% python3 -q
>>> import numpy as np
>>> np.set_printoptions(suppress=True, linewidth=140)
>>> def rd(a):
...     return np.round(a, 3) + 0
... 
>>> data = np.maximum(np.array([[-1, -1, 2],
...     [-1, 3, 3],
...     [2, -3, -2],
...     [-3, 3, -3],
...     [0, 2, -3],
...     [0, 2, 1],
...     [-1, 2, -3],
...     [0, -2, 3],
...     [3, 2, -2],
...     [3, 1, 3],
...     [-1, -1, 3],
...     [-3, 1, 3],
...     [-3, 2, -3],
...     [3, -2, -3],
...     [1, 1, -3],
...     [-2, -3, -1],
...     [0, 0, 1],
...     [2, 2, -1],
...     [3, 1, 3],
...     [-3, -1, -3]]) @ np.array([[3, 3, 1, -1, 2, 3, 0, 0, 0, 2, -2],
...     [-1, 1, -2, 0, 1, -3, 0, -1, 0, 1, 2],
...     [0, -3, -1, 1, -3, 0, 1, -3, 1, -1, 2]]) + np.array([0, 3, -2, 0, 1, 0, 1, 0, -1, 1, -2]), 0)
>>> data
array([[ 0,  0,  0,  3,  0,  0,  3,  0,  1,  0,  2],
       [ 0,  0,  0,  4,  0,  0,  4,  0,  2,  0, 12],
       [ 9, 12,  8,  0,  8, 15,  0,  9,  0,  4,  0],
       [ 0,  6,  0,  0,  7,  0,  0,  6,  0,  1,  4],
       [ 0, 14,  0,  0, 12,  0,  0,  7,  0,  6,  0],
       [ 0,  2,  0,  1,  0,  0,  2,  0,  0,  2,  4],
       [ 0, 11,  0,  0, 10,  0,  0,  7,  0,  4,  0],
       [ 2,  0,  0,  3,  0,  6,  4,  0,  2,  0,  0],
       [ 7, 20,  0,  0, 15,  3,  0,  4,  0, 11,  0],
       [ 8,  4,  0,  0,  0,  6,  4,  0,  2,  5,  0],
       [ 0,  0,  0,  4,  0,  0,  4,  0,  2,  0,  4],
       [ 0,  0,  0,  6,  0,  0,  4,  0,  2,  0, 12],
       [ 0,  5,  0,  0,  6,  0,  0,  7,  0,  0,  2],
       [11, 19,  8,  0, 14, 15,  0, 11,  0,  8,  0],
       [ 2, 16,  0,  0, 13,  0,  0,  8,  0,  7,  0],
       [ 0,  0,  3,  1,  0,  3,  0,  6,  0,  0,  0],
       [ 0,  0,  0,  1,  0,  0,  2,  0,  0,  0,  0],
       [ 4, 14,  0,  0, 10,  0,  0,  1,  0,  8,  0],
       [ 8,  4,  0,  0,  0,  6,  4,  0,  2,  5,  0],
       [ 0,  2,  0,  0,  3,  0,  0, 10,  0,  0,  0]])
>>> O, V = np.linalg.qr(data[:, :10])[0], np.linalg.qr(data[:, 10:])[0]
>>> sig = np.linalg.svd(O.T @ V, compute_uv=False)
>>> (sig > 0.9).sum()
np.int64(0)
>>> rd(np.linalg.norm(O @ O.T - V @ V.T, 2))
np.float64(1.0)
>>> rd(sig)
array([0.888])
>>> data.mean(axis=0)
array([2.55, 6.45, 0.95, 1.15, 4.9 , 2.7 , 1.55, 3.8 , 0.65, 3.05, 2.  ])
>>> print(data.sum(axis=0))
[ 51 129  19  23  98  54  31  76  13  61  40]
>>> print(np.linalg.matrix_rank(data))
11
>>> np.count_nonzero(data)
np.int64(94)
>>> np.abs(data).max()
np.int64(20)
>>> print(data.shape)
(20, 11)
>>> other = data / np.sqrt((data ** 2).mean(axis=1, keepdims=True))
>>> np.linalg.matrix_rank(other) == np.linalg.matrix_rank(data)
np.True_
>>> other = np.array([[5, 4, 3, 0, 1, 1, 1, 3, 0],
...     [5, 2, 3, 4, 5, 5, 5, 5, 3],
...     [0, 3, 1, 1, 2, 3, 5, 4, 0],
...     [4, 4, 3, 5, 3, 3, 1, 0, 1],
...     [4, 4, 4, 5, 2, 0, 2, 0, 5],
...     [3, 1, 5, 0, 5, 1, 4, 5, 0],
...     [3, 5, 5, 2, 4, 0, 5, 2, 5],
...     [5, 5, 3, 0, 1, 2, 3, 2, 3],
...     [3, 5, 1, 4, 1, 0, 2, 1, 3]])
>>> J = other + other.T
>>> J
array([[10,  9,  3,  4,  5,  4,  4,  8,  3],
       [ 9,  4,  6,  8,  9,  6, 10, 10,  8],
       [ 3,  6,  2,  4,  6,  8, 10,  7,  1],
       [ 4,  8,  4, 10,  8,  3,  3,  0,  5],
       [ 5,  9,  6,  8,  4,  5,  6,  1,  6],
       [ 4,  6,  8,  3,  5,  2,  4,  7,  0],
       [ 4, 10, 10,  3,  6,  4, 10,  5,  7],
       [ 8, 10,  7,  0,  1,  7,  5,  4,  4],
       [ 3,  8,  1,  5,  6,  0,  7,  4,  6]])
>>> np.all(np.linalg.eigvalsh(J) > 0)
np.False_
>>> rd(np.linalg.eigvalsh(J).min())
np.float64(-10.879)
>>> other = np.linalg.inv(J)
>>> rd(np.linalg.cond(J))
np.float64(363.175)
>>> rd(np.linalg.slogdet(J)[0])
np.float64(1.0)
>>> rd(np.linalg.inv(other))
array([[10.,  9.,  3.,  4.,  5.,  4.,  4.,  8.,  3.],
       [ 9.,  4.,  6.,  8.,  9.,  6., 10., 10.,  8.],
       [ 3.,  6.,  2.,  4.,  6.,  8., 10.,  7.,  1.],
       [ 4.,  8.,  4., 10.,  8.,  3.,  3.,  0.,  5.],
       [ 5.,  9.,  6.,  8.,  4.,  5.,  6.,  1.,  6.],
       [ 4.,  6.,  8.,  3.,  5.,  2.,  4.,  7.,  0.],
       [ 4., 10., 10.,  3.,  6.,  4., 10.,  5.,  7.],
       [ 8., 10.,  7.,  0.,  1.,  7.,  5.,  4.,  4.],
       [ 3.,  8.,  1.,  5.,  6.,  0.,  7.,  4.,  6.]])
>>> print(np.allclose(J, J.T))
True
>>> J @ J
array([[336, 389, 267, 243, 271, 235, 319, 288, 233],
       [389, 578, 375, 332, 365, 299, 444, 327, 317],
       [267, 375, 315, 215, 250, 211, 314, 242, 219],
       [243, 332, 215, 303, 291, 184, 291, 204, 229],
       [271, 365, 250, 291, 320, 207, 345, 269, 239],
       [235, 299, 211, 184, 207, 219, 278, 215, 169],
       [319, 444, 314, 291, 345, 278, 451, 334, 285],
       [288, 327, 242, 204, 269, 215, 334, 320, 192],
       [233, 317, 219, 229, 239, 169, 285, 192, 236]])
>>> np.trace(J)
np.int64(52)
>>> feats = np.loadtxt("data.csv", delimiter=",")
>>> rd(feats)
array([[-0.988,  0.732,  0.025,  0.285, -0.267,  0.471,  0.585,  0.459, -0.262, -0.24 ],
       [ 0.732, -0.347,  0.209,  0.601, -0.84 ,  0.265,  0.317, -0.288, -0.054,  0.266],
       [ 0.025,  0.209, -0.836,  0.352,  0.17 ,  0.111,  0.31 ,  0.2  ,  0.025, -0.446],
       [ 0.285,  0.601,  0.352,  0.824,  0.755, -0.71 ,  0.657, -0.119, -0.262,  0.091],
       [-0.267, -0.84 ,  0.17 ,  0.755, -0.719, -0.035,  0.627,  0.622,  0.285,  0.203],
       [ 0.471,  0.265,  0.111, -0.71 , -0.035, -0.01 , -0.018,  0.518, -0.186, -0.254],
       [ 0.585,  0.317,  0.31 ,  0.657,  0.627, -0.018, -0.206,  0.337,  0.442,  0.34 ],
       [ 0.459, -0.288,  0.2  , -0.119,  0.622,  0.518,  0.337, -0.292,  0.125,  0.398],
       [-0.262, -0.054,  0.025, -0.262,  0.285, -0.186,  0.442,  0.125, -0.044, -0.507],
       [-0.24 ,  0.266, -0.446,  0.091,  0.203, -0.254,  0.34 ,  0.398, -0.507,  0.618]])
>>> # symmetric, so the eigenvalues are real
>>> rd(feats @ np.linalg.pinv(feats) @ feats)
array([[-0.988,  0.732,  0.025,  0.285, -0.267,  0.471,  0.585,  0.459, -0.262, -0.24 ],
       [ 0.732, -0.347,  0.209,  0.601, -0.84 ,  0.265,  0.317, -0.288, -0.054,  0.266],
       [ 0.025,  0.209, -0.836,  0.352,  0.17 ,  0.111,  0.31 ,  0.2  ,  0.025, -0.446],
       [ 0.285,  0.601,  0.352,  0.824,  0.755, -0.71 ,  0.657, -0.119, -0.262,  0.091],
       [-0.267, -0.84 ,  0.17 ,  0.755, -0.719, -0.035,  0.627,  0.622,  0.285,  0.203],
       [ 0.471,  0.265,  0.111, -0.71 , -0.035, -0.01 , -0.018,  0.518, -0.186, -0.254],
       [ 0.585,  0.317,  0.31 ,  0.657,  0.627, -0.018, -0.206,  0.337,  0.442,  0.34 ],
       [ 0.459, -0.288,  0.2  , -0.119,  0.622,  0.518,  0.337, -0.292,  0.125,  0.398],
       [-0.262, -0.054,  0.025, -0.262,  0.285, -0.186,  0.442,  0.125, -0.044, -0.507],
       [-0.24 ,  0.266, -0.446,  0.091,  0.203, -0.254,  0.34 ,  0.398, -0.507,  0.618]])
>>> left, sig, Vt = np.linalg.svd(feats)
>>> V = Vt[:(sig > 1e-8).sum()]
>>> rng = np.random.default_rng(64439)
>>> vec = feats[9] + -3 * feats[3] + rng.integers(2) * np.eye(10)[3]
>>> rd(vec)
array([-1.094, -1.538, -1.502, -1.38 , -2.061,  1.875, -1.632,  0.755,  0.277,  0.345])
>>> np.linalg.matrix_rank(np.vstack([feats, vec]))
np.int64(10)
>>> np.allclose(V.T @ V @ vec, vec)
False
>>> rd(np.diag(V.T @ V))
array([1.   , 0.883, 0.98 , 0.919, 0.948, 0.948, 0.883, 0.971, 0.533, 0.934])
